>>> import numpy as np
>>> from numpy import linalg as LA
>>> np.set_printoptions(suppress=True, linewidth=200)
>>> tidy = lambda a: np.round(a, 3) + 0
>>> E = np.load("out13.npy")
>>> print(E)
[[ 0  0  0]
 [ 1  0  0]
 [ 0  0  0]
 [ 5  0  0]
 [ 9  0  2]
 [ 0  0  0]
 [ 0  0  0]
 [ 9  0  2]
 [ 0  0  0]
 [ 7  0  1]
 [11  0  3]
 [11  0  3]
 [ 0  0  0]
 [11  0  3]
 [ 0  0  0]
 [ 0  0  0]
 [11  0  3]
 [ 3  0  0]
 [ 0  0  0]
 [ 0  0  0]
 [ 0  0  0]
 [ 0  0  0]
 [ 5  0  0]
 [ 0  0  0]
 [ 5  0  0]
 [ 1  0  0]
 [ 9  0  2]
 [ 0  0  0]
 [ 1  0  0]
 [ 0  0  0]
 [ 0  0  0]
 [ 3  0  0]]
>>> # looks like rank 2
>>> print(LA.lstsq(E[:-1].T, E[-1])[2])
2
>>> print(np.unique(E.round(6), axis=0).shape)
(7, 3)
>>> print(np.abs(np.diag(LA.qr(E)[1])) > 1e-9)
[ True False  True]
>>> try:
...     LA.inv(E)
... except LA.LinAlgError as e:
...     print(repr(e))
... 
LinAlgError('Last 2 dimensions of the array must be square')
>>> left, sigma, vt = LA.svd(E)
>>> print(tidy(sigma))
[30.249  2.447  0.   ]
>>> print(np.argmax(sigma[:-1] / (sigma[1:] + 1e-6)) + 1)
2
>>> Y = left[:, :2] @ np.diag(sigma[:2]) @ vt[:2]
>>> print(tidy(np.abs(E - Y).max()))
0.0
>>> print(tidy(Y))
[[ 0.  0.  0.]
 [ 1.  0.  0.]
 [ 0.  0.  0.]
 [ 5.  0.  0.]
 [ 9.  0.  2.]
 [ 0.  0.  0.]
 [ 0.  0.  0.]
 [ 9.  0.  2.]
 [ 0.  0.  0.]
 [ 7.  0.  1.]
 [11.  0.  3.]
 [11.  0.  3.]
 [ 0.  0.  0.]
 [11.  0.  3.]
 [ 0.  0.  0.]
 [ 0.  0.  0.]
 [11.  0.  3.]
 [ 3.  0.  0.]
 [ 0.  0.  0.]
 [ 0.  0.  0.]
 [ 0.  0.  0.]
 [ 0.  0.  0.]
 [ 5.  0.  0.]
 [ 0.  0.  0.]
 [ 5.  0.  0.]
 [ 1.  0.  0.]
 [ 9.  0.  2.]
 [ 0.  0.  0.]
 [ 1.  0.  0.]
 [ 0.  0.  0.]
 [ 0.  0.  0.]
 [ 3.  0.  0.]]
>>> print(tidy(LA.norm(E - Y) / LA.norm(E)))
0.0
>>> left, sigma, vt = LA.svd(E)
>>> V = vt[:(sigma > 1e-8).sum()]
>>> rng = np.random.default_rng(110)
>>> vec = E[11] + -2 * E[12] + rng.integers(2) * np.eye(3)[1]
>>> print(vec)
[11.  1.  3.]
>>> print(tidy(V.T @ V))
[[1. 0. 0.]
 [0. 0. 0.]
 [0. 0. 1.]]
>>> print(LA.matrix_rank(np.vstack([E, vec])))
3
>>> mat = np.load("test6.npy")
>>> print(mat)
[[ 1.2  0. ]
 [-0.2 -0.6]]
>>> # triangular, det is the product of the diagonal
>>> assert mat == mat.T
Traceback (most recent call last):
  File "<python-input-28>", line 1, in <module>
    assert mat == mat.T
           ^^^^^^^^^^^^
ValueError: The truth value of an array with more than one element is ambiguous. Use a.any() or a.all()
>>> mat.inv()
Traceback (most recent call last):
  File "<python-input-29>", line 1, in <module>
    mat.inv()
    ^^^^^^^
AttributeError: 'numpy.ndarray' object has no attribute 'inv'
>>> print(np.trace(mat))
0.6
>>> print((mat - mat.T) / 2)
[[ 0.   0.1]
 [-0.1  0. ]]
>>> print(tidy(LA.det(mat)))
-0.72
>>> W0 = np.load("dump.npy")
>>> print(W0)
[[0.1 0.3]
 [0.3 0.9]]
>>> # symmetric, so the eigenvalues are real
>>> r = LA.matrix_rank(W0)
>>> print(r)
1
>>> N = LA.svd(W0)[2][r:].T
>>> print(tidy(W0 @ N))
[[0.]
 [0.]]
>>> print(tidy(N[:, 0] / N[np.abs(N[:, 0]).round(6).argmax(), 0]))
[ 1.    -0.333]
>>> print([int(LA.matrix_rank(W0[:, :j + 1])) for j in range(2)])
[1, 1]
>>> idx = rng.permutation(2)
>>> print(idx)
[1 0]
>>> Y = W0[idx][:, idx]
>>> print(tidy(LA.det(Y)), tidy(LA.det(W0[idx])))
0.0 0.0
>>> print(np.allclose(Y, W0))
False
>>> print(Y)
[[0.9 0.3]
 [0.3 0.1]]
>>> print(np.diag(Y))
[0.9 0.1]
>>> left, sigma, vt = LA.svd(W0)
>>> V = vt[:(sigma > 1e-8).sum()]
>>> vec = W0[1] + -3 * W0[0] + rng.integers(2) * np.eye(2)[1]
>>> print(tidy(vec))
[0. 1.]
>>> print(tidy(V.T @ V))
[[0.1 0.3]
 [0.3 0.9]]
>>> print(np.allclose(V.T @ V @ vec, vec))
False
>>> print(tidy(np.diag(V.T @ V)))
[0.1 0.9]
